$ ipython --no-banner

In [1]: import numpy as np

In [2]: np.set_printoptions(suppress=True, linewidth=100)

In [3]: tidy = lambda a: np.round(a, 3) + 0

In [4]: X = np.load("w.npy")

In [5]: print(X)
[[ 0.2 -0.7  2.5  0.6 -0.5]
 [-0.5 -0.6  0.9  1.   1.9]
 [-3.   8.  -0.5  1.5 -4. ]
 [-1.  -1.1 -0.8  0.1  0. ]
 [ 0.3  0.8 -0.8  1.2  0.6]
 [ 1.2 -0.5 -1.4 -0.3 -0.1]
 [-0.6  0.8  0.6 -0.6 -0.3]
 [-1.  -0.5 -0.4  0.5  0.2]
 [ 0.8  0.2  2.   0.  -1.1]
 [ 0.  -1.1 -2.  -0.5  0.4]
 [-1.5  0.8 -0.1 -1.   1.6]
 [ 1.2  0.6 -0.3 -2.2  2. ]
 [ 0.3  2.   0.8  0.3 -3. ]
 [-0.9  0.2 -0.1  1.7  1.5]
 [ 0.9 -0.5 -0.7  2.  -2.4]
 [-1.3 -0.5  0.1 -1.1 -0.4]
 [ 1.5  0.5  0.5 -0.7 -1.4]
 [-1.8 -0.4 -1.4  3.1 -1.2]
 [ 0.1  0.3 -0.6 -1.3  0.9]
 [-1.   0.5  1.1 -0.3  1. ]
 [ 0.  -0.9  0.4 -1.   0.5]
 [-0.9 -0.4 -0.4 -1.   0. ]
 [ 0.7  0.9  1.1 -0.2 -0.6]]

In [6]: cen = X - X.mean(axis=0)

In [7]: evecs = np.linalg.svd(cen)[2][:1]

In [8]: M2 = cen - cen @ evecs.T @ evecs

In [9]: print(tidy(M2.std(axis=0)))
[0.96  0.71  1.055 1.092 0.894]

In [10]: print(tidy(np.cov(cen @ evecs.T, rowvar=False)))
4.851

In [11]: print(tidy(np.linalg.norm(M2) / np.linalg.norm(cen)))
0.703

In [12]: vec = np.array([5, -2, 2, -2, -4])

In [13]: rhs = X @ vec

In [14]: print(tidy(np.linalg.lstsq(X, rhs)[0]))
[ 5. -2.  2. -2. -4.]

In [15]: print(tidy(np.linalg.solve(X.T @ X, X.T @ rhs)))
[ 5. -2.  2. -2. -4.]

In [16]: rng = np.random.default_rng(5702)

In [17]: rhs = rhs + 0.02 * rng.normal(size=23)

In [18]: print(tidy(rhs))
[  8.175  -9.122 -19.006  -4.579  -6.5     5.182  -0.997  -6.591  11.972  -2.383 -13.694   0.644
  10.482 -14.492   9.696  -1.479  14.472 -12.373  -2.302  -7.199   2.599  -2.512   6.709]

In [19]: beta, *_ = np.linalg.lstsq(X, rhs)

In [20]: print(beta.round())
[ 5. -2.  2. -2. -4.]

In [21]: print([round(float(np.linalg.norm(np.linalg.solve(X.T @ X + lam * np.eye(5), X.T @ rhs))), 2) for lam in (0, 1, 10, 100)])
[7.27, 7.06, 5.62, 1.9]

In [22]: print(tidy(X.T @ (rhs - X @ beta)))
[0. 0. 0. 0. 0.]

In [23]: print(tidy(np.linalg.norm(rhs - X @ beta)))
0.067

In [24]: m1 = np.loadtxt("mat.csv", delimiter=",")

In [25]: print(m1)
[[0. 1. 0. 1. 0. 0. 0. 0.]
 [1. 0. 0. 1. 0. 0. 1. 1.]
 [0. 0. 0. 0. 1. 1. 0. 0.]
 [1. 1. 0. 0. 0. 0. 1. 1.]
 [0. 0. 1. 0. 0. 1. 0. 0.]
 [0. 0. 1. 0. 1. 0. 0. 0.]
 [0. 1. 0. 1. 0. 0. 0. 1.]
 [0. 1. 0. 1. 0. 0. 1. 0.]]

In [26]: W1 = np.array([[1, 1, -1], [0, -1, 0], [0, 2, 0], [1, 0, -1], [1, 2, 2]])

In [27]: beta = np.array([-4, -2, 5])

In [28]: H = np.maximum(X @ W1 + beta, 0)

In [29]: print(np.linalg.matrix_rank(H))
2

In [30]: C = np.array([[2, -2, 1], [1, -1, 0], [-1, -2, 2]])

In [31]: print(W1 @ C)
[[ 4 -1 -1]
 [-1  1  0]
 [ 2 -2  0]
 [ 3  0 -1]
 [ 2 -8  5]]

In [32]: ev, evecs = np.linalg.eigh(m1)

In [33]: print(np.abs(evecs[:, -1]).round(6).argmax())
1

In [34]: print(tidy(evecs @ np.diag(ev) @ evecs.T))
[[0. 1. 0. 1. 0. 0. 0. 0.]
 [1. 0. 0. 1. 0. 0. 1. 1.]
 [0. 0. 0. 0. 1. 1. 0. 0.]
 [1. 1. 0. 0. 0. 0. 1. 1.]
 [0. 0. 1. 0. 0. 1. 0. 0.]
 [0. 0. 1. 0. 1. 0. 0. 0.]
 [0. 1. 0. 1. 0. 0. 0. 1.]
 [0. 1. 0. 1. 0. 0. 1. 0.]]

In [35]: print(tidy(ev))
[-1.681 -1.    -1.    -1.    -1.     0.358  2.     3.323]

In [36]: print(tidy(np.linalg.eigvalsh(m1 + 2 * np.eye(8))))
[0.319 1.    1.    1.    1.    2.358 4.    5.323]

In [37]: print(tidy(np.linalg.svd(m1, compute_uv=False)))
[3.323 2.    1.681 1.    1.    1.    1.    0.358]

In [38]: print(np.unique(ev.round(6) + 0, return_counts=True)[1])
[1 4 1 1 1]

In [39]: print(tidy(np.abs(evecs[:, -1])))
[0.307 0.51  0.    0.51  0.    0.    0.439 0.439]

In [40]: print((ev > 1e-8).sum(), (ev < -1e-8).sum())
3 5

In [41]: print(tidy(ev.sum()), np.trace(m1))
0.0 0.0

In [42]: print(tidy(evecs.T @ m1 @ evecs))
[[-1.681  0.     0.     0.     0.     0.     0.     0.   ]
 [ 0.    -1.     0.     0.     0.     0.     0.     0.   ]
 [ 0.     0.    -1.     0.     0.     0.     0.     0.   ]
 [ 0.     0.     0.    -1.     0.     0.     0.     0.   ]
 [ 0.     0.     0.     0.    -1.     0.     0.     0.   ]
 [ 0.     0.     0.     0.     0.     0.358  0.     0.   ]
 [ 0.     0.     0.     0.     0.     0.     2.     0.   ]
 [ 0.     0.     0.     0.     0.     0.     0.     3.323]]

In [43]: print([round(float(np.linalg.det(m1[:i, :i])), 2) + 0 for i in range(1, 9)])
[0.0, -1.0, 0.0, 0.0, -2.0, 4.0, 0.0, -4.0]

In [44]: print(np.all(np.linalg.eigvalsh(m1) > 0))
False

In [45]: print(np.allclose(m1 @ m1.T, m1.T @ m1))
True

In [46]: print(tidy(np.linalg.matrix_power(m1, 4)))
[[14. 17.  0. 17.  0.  0. 18. 18.]
 [17. 34.  0. 33.  0.  0. 26. 26.]
 [ 0.  0.  6.  0.  5.  5.  0.  0.]
 [17. 33.  0. 34.  0.  0. 26. 26.]
 [ 0.  0.  5.  0.  6.  5.  0.  0.]
 [ 0.  0.  5.  0.  5.  6.  0.  0.]
 [18. 26.  0. 26.  0.  0. 25. 24.]
 [18. 26.  0. 26.  0.  0. 24. 25.]]

In [47]: print(np.trace(m1))
0.0

In [48]: M2 = np.array([[-1], [1], [-2], [0], [3], [-4]])

In [49]: C = np.array([[0, 0, -1, -2, 2, 1, 2, 0]])

In [50]: data = M2 @ C + 0.1 * rng.normal(size=(6, 8))

In [51]: print(tidy(data))
[[-0.029  0.014  1.101  1.836 -2.054 -1.015 -1.974 -0.074]
 [ 0.003 -0.154 -1.027 -1.962  2.028  0.871  1.871  0.166]
 [-0.062  0.025  1.944  4.205 -4.002 -2.093 -3.928  0.126]
 [-0.055 -0.115  0.067 -0.014 -0.167 -0.068  0.044  0.151]
 [ 0.111 -0.056 -3.035 -5.918  6.025  2.922  6.163  0.031]
 [ 0.02   0.022  3.945  8.058 -7.932 -3.908 -8.018 -0.073]]

In [52]: print(tidy(data.reshape(2, -1)))
[[-0.029  0.014  1.101  1.836 -2.054 -1.015 -1.974 -0.074  0.003 -0.154 -1.027 -1.962  2.028
   0.871  1.871  0.166 -0.062  0.025  1.944  4.205 -4.002 -2.093 -3.928  0.126]
 [-0.055 -0.115  0.067 -0.014 -0.167 -0.068  0.044  0.151  0.111 -0.056 -3.035 -5.918  6.025
   2.922  6.163  0.031  0.02   0.022  3.945  8.058 -7.932 -3.908 -8.018 -0.073]]

In [53]: print(tidy(data.ravel(order="F")))
[-0.029  0.003 -0.062 -0.055  0.111  0.02   0.014 -0.154  0.025 -0.115 -0.056  0.022  1.101 -1.027
  1.944  0.067 -3.035  3.945  1.836 -1.962  4.205 -0.014 -5.918  8.058 -2.054  2.028 -4.002 -0.167
  6.025 -7.932 -1.015  0.871 -2.093 -0.068  2.922 -3.908 -1.974  1.871 -3.928  0.044  6.163 -8.018
 -0.074  0.166  0.126  0.151  0.031 -0.073]

In [54]: print(tidy(data.reshape(-1, 2)))
[[-0.029  0.014]
 [ 1.101  1.836]
 [-2.054 -1.015]
 [-1.974 -0.074]
 [ 0.003 -0.154]
 [-1.027 -1.962]
 [ 2.028  0.871]
 [ 1.871  0.166]
 [-0.062  0.025]
 [ 1.944  4.205]
 [-4.002 -2.093]
 [-3.928  0.126]
 [-0.055 -0.115]
 [ 0.067 -0.014]
 [-0.167 -0.068]
 [ 0.044  0.151]
 [ 0.111 -0.056]
 [-3.035 -5.918]
 [ 6.025  2.922]
 [ 6.163  0.031]
 [ 0.02   0.022]
 [ 3.945  8.058]
 [-7.932 -3.908]
 [-8.018 -0.073]]

In [55]: T = data.reshape(6, 2, -1)

In [56]: print(tidy(np.einsum("ihd,ihd->ih", T, T)))
[[  4.585   9.154]
 [  4.926   8.399]
 [ 21.469  35.844]
 [  0.021   0.057]
 [ 44.252  82.827]
 [ 80.5   142.481]]

In [57]: print(tidy(T[:, 0]))
[[-0.029  0.014  1.101  1.836]
 [ 0.003 -0.154 -1.027 -1.962]
 [-0.062  0.025  1.944  4.205]
 [-0.055 -0.115  0.067 -0.014]
 [ 0.111 -0.056 -3.035 -5.918]
 [ 0.02   0.022  3.945  8.058]]

In [58]: print(tidy(np.swapaxes(T, 1, 2)[0]))
[[-0.029 -2.054]
 [ 0.014 -1.015]
 [ 1.101 -1.974]
 [ 1.836 -0.074]]

In [59]: theta = np.radians(180)

In [60]: r_ = np.eye(8)

In [61]: r_[5, 5] = r_[3, 3] = np.cos(theta)

In [62]: r_[5, 3], r_[3, 5] = -np.sin(theta), np.sin(theta)

In [63]: print(tidy(r_))
[[ 1.  0.  0.  0.  0.  0.  0.  0.]
 [ 0.  1.  0.  0.  0.  0.  0.  0.]
 [ 0.  0.  1.  0.  0.  0.  0.  0.]
 [ 0.  0.  0. -1.  0.  0.  0.  0.]
 [ 0.  0.  0.  0.  1.  0.  0.  0.]
 [ 0.  0.  0.  0.  0. -1.  0.  0.]
 [ 0.  0.  0.  0.  0.  0.  1.  0.]
 [ 0.  0.  0.  0.  0.  0.  0.  1.]]

In [64]: M2 = data @ r_.T

In [65]: print(tidy(np.abs(M2 - data).max(axis=0)))
[ 0.     0.     0.    16.116  0.     7.817  0.     0.   ]

In [66]: print(tidy(np.linalg.det(r_)), np.trace(r_))
1.0 4.0

In [67]: print(tidy(np.linalg.svd(data, compute_uv=False)), tidy(np.linalg.svd(M2, compute_uv=False)))
[20.837  0.378  0.305  0.236  0.121  0.093] [20.837  0.378  0.305  0.236  0.121  0.093]

In [68]: print(np.allclose(data @ data.T, M2 @ M2.T))
True

In [69]: M2 = data + rng.integers(-2, 3, (6, 1)) @ rng.integers(-2, 3, (1, 8))

In [70]: print(tidy(M2))
[[-0.029  4.014  3.101  1.836  1.946  0.985 -1.974 -0.074]
 [ 0.003 -2.154 -2.027 -1.962  0.028 -0.129  1.871  0.166]
 [-0.062  2.025  2.944  4.205 -2.002 -1.093 -3.928  0.126]
 [-0.055  1.885  1.067 -0.014  1.833  0.932  0.044  0.151]
 [ 0.111 -0.056 -3.035 -5.918  6.025  2.922  6.163  0.031]
 [ 0.02   4.022  5.945  8.058 -3.932 -1.908 -8.018 -0.073]]

In [71]: print(np.abs(M2 - data).sum(axis=1))
[12.  6.  6.  6.  0. 12.]

In [72]: print(tidy(np.linalg.svd(M2 - data, compute_uv=False)))
[10.488  0.     0.     0.     0.     0.   ]

In [73]: M2 = np.array([[-1, -1], [-9, 8]])

In [74]: C = np.array([[2, 5, 4], [2, 4, 1], [5, 1, 2]])

In [75]: feats = np.kron(M2, C)

In [76]: print(feats)
[[ -2  -5  -4  -2  -5  -4]
 [ -2  -4  -1  -2  -4  -1]
 [ -5  -1  -2  -5  -1  -2]
 [-18 -45 -36  16  40  32]
 [-18 -36  -9  16  32   8]
 [-45  -9 -18  40   8  16]]

In [77]: idx = rng.permutation(6)

In [78]: M2 = feats[:, idx] * rng.choice([-1, 1], 6)

In [79]: print(M2)
[[ -4  -2  -4   5   5  -2]
 [ -1  -2  -1   4   4  -2]
 [ -2  -5  -2   1   1  -5]
 [ 32 -18 -36  45 -40  16]
 [  8 -18  -9  36 -32  16]
 [ 16 -45 -18   9  -8  40]]

In [80]: left, _, Vh = np.linalg.svd(feats.T @ M2)

In [81]: print(tidy(np.linalg.lstsq(feats, M2)[0]))
[[ 0.  1.  0.  0.  0.  0.]
 [ 0.  0.  0. -1.  0.  0.]
 [ 0.  0.  1.  0.  0.  0.]
 [ 0.  0.  0.  0.  0.  1.]
 [ 0.  0.  0.  0. -1.  0.]
 [ 1.  0.  0.  0.  0.  0.]]

In [82]: print(m1.mean(axis=0))
[0.25  0.5   0.25  0.5   0.25  0.25  0.375 0.375]

In [83]: print(m1.shape)
(8, 8)

In [84]: print(m1.sum(axis=1))
[2. 4. 2. 4. 2. 2. 3. 3.]

In [85]: u = np.array([-1, -1, 2])

In [86]: print(tidy(np.cross(data[1, :3], data[2, :3])))
[-0.273  0.058 -0.01 ]

In [87]: M2 = np.linalg.inv(feats)

In [88]: print(tidy(np.linalg.det(feats) * np.linalg.det(M2)))
1.0

In [89]: print(tidy(np.linalg.slogdet(feats)[0]))
-1.0

In [90]: O, evecs = np.linalg.qr(feats[:, :4])[0], np.linalg.qr(feats[:, 4:])[0]

In [91]: s = np.linalg.svd(O.T @ evecs, compute_uv=False)

In [92]: print(tidy(s))
[0.989 0.973]

In [93]: print(tidy(np.degrees(np.arccos(s.clip(0, 1)))))
[ 8.609 13.465]

In [94]: J = np.array([[63, -2, -4, 3, -1, 7],
    ...:     [-7, 84, 6, 7, -3, -1],
    ...:     [2, 4, 63, -7, 0, -6],
    ...:     [-5, 6, -9, 57, -1, -2],
    ...:     [-9, -4, 8, -4, 48, 7],
    ...:     [0, 9, -7, 1, 5, 91]])

In [95]: def softmax(z):
    ...:     e = np.exp(z - z.max(axis=-1, keepdims=True))
    ...:     return e / e.sum(axis=-1, keepdims=True)
    ...: 

In [96]: print(tidy(softmax(J[1] + -3)))
[0. 1. 0. 0. 0. 0.]

In [97]: print(softmax(J).sum(axis=1))
[1. 1. 1. 1. 1. 1.]

In [98]: print(softmax(10 * J[1]))
[0. 1. 0. 0. 0. 0.]

In [99]: att = J @ J.T / np.sqrt(6)

In [100]: print(tidy(softmax(att)))
[[1. 0. 0. 0. 0. 0.]
 [0. 1. 0. 0. 0. 0.]
 [0. 0. 1. 0. 0. 0.]
 [0. 0. 0. 1. 0. 0.]
 [0. 0. 0. 0. 1. 0.]
 [0. 0. 0. 0. 0. 1.]]

In [101]: print(softmax(att)[1] @ J)
[-7. 84.  6.  7. -3. -1.]

In [102]: W0 = np.load("m.npy")

In [103]: print(W0)
[[ 1 -2  4 -8]
 [ 1 -1  1 -1]
 [ 1  0  0  0]
 [ 1  1  1  1]
 [ 1  2  4  8]
 [ 1  3  9 27]
 [ 1  4 16 64]]

In [104]: vec = np.array([2, 0, 3, 2])

In [105]: rhs = W0 @ vec

In [106]: beta, lr = np.zeros(4), 1 / np.linalg.norm(W0, 2) ** 2

In [107]: for i in range(40):
     ...:     beta -= lr * W0.T @ (W0 @ beta - rhs)
     ...:     if i % 10 == 0: print(i, round(np.linalg.norm(W0 @ beta - rhs), 3))
     ...: 
0 19.432
10 17.777
20 16.266
30 14.887

In [108]: print(tidy(np.linalg.cond(W0)))
51.867

In [109]: M2 = J[0, 0] * J[1:] - np.outer(J[1:, 0], J[0])

In [110]: print(M2)
[[   0 5278  350  462 -196  -14]
 [   0  256 3977 -447    2 -392]
 [   0  368 -587 3606  -68  -91]
 [   0 -270  468 -225 3015  504]
 [   0  567 -441   63  315 5733]]

In [111]: print(np.linalg.matrix_rank(M2), np.linalg.matrix_rank(J))
5 6

In [112]: vec = np.array([1, 2, -2, -4, -5, -2])

In [113]: h = np.maximum(M2 @ vec, 0)

In [114]: print(M2 * (h > 1e-9)[:, None])
[[   0 5278  350  462 -196  -14]
 [   0    0    0    0    0    0]
 [   0    0    0    0    0    0]
 [   0    0    0    0    0    0]
 [   0    0    0    0    0    0]]

In [115]: print(np.flatnonzero(h > 1e-9))
[0]

In [116]: print(np.maximum(M2 @ vec, 0) - np.maximum(-M2 @ vec, 0))
[  9016  -4880 -11992 -16659 -11277]

In [117]: M = np.load("out19.npy")

In [118]: print(M)
[[0.25  0.    0.25  0.    0.25  0.    0.25  0.   ]
 [0.2   0.4   0.    0.    0.    0.    0.2   0.2  ]
 [0.    0.    0.5   0.    0.    0.    0.    0.5  ]
 [0.    0.5   0.    0.5   0.    0.    0.    0.   ]
 [0.2   0.    0.2   0.    0.2   0.2   0.    0.2  ]
 [0.25  0.    0.    0.25  0.    0.5   0.    0.   ]
 [0.    0.    0.5   0.    0.    0.    0.5   0.   ]
 [0.    0.    0.333 0.    0.    0.    0.    0.667]]

In [119]: u = np.array([2, -2, -2])

In [120]: print(tidy(np.correlate(M[3], M[7], "full")))
[0.    0.334 0.    0.334 0.    0.    0.166 0.    0.166 0.    0.    0.    0.    0.    0.   ]

In [121]: print(np.polyval(u, M[3]))
[-2.  -2.5 -2.  -2.5 -2.  -2.  -2.  -2. ]

In [122]: left, s, Vh = np.linalg.svd(M, full_matrices=False)

In [123]: print(np.allclose(left * s @ Vh, M))
True

In [124]: print(tidy(s))
[1.17  0.819 0.691 0.619 0.404 0.284 0.109 0.061]

In [125]: print(left.shape, s.shape, Vh.shape)
(8, 8) (8,) (8, 8)
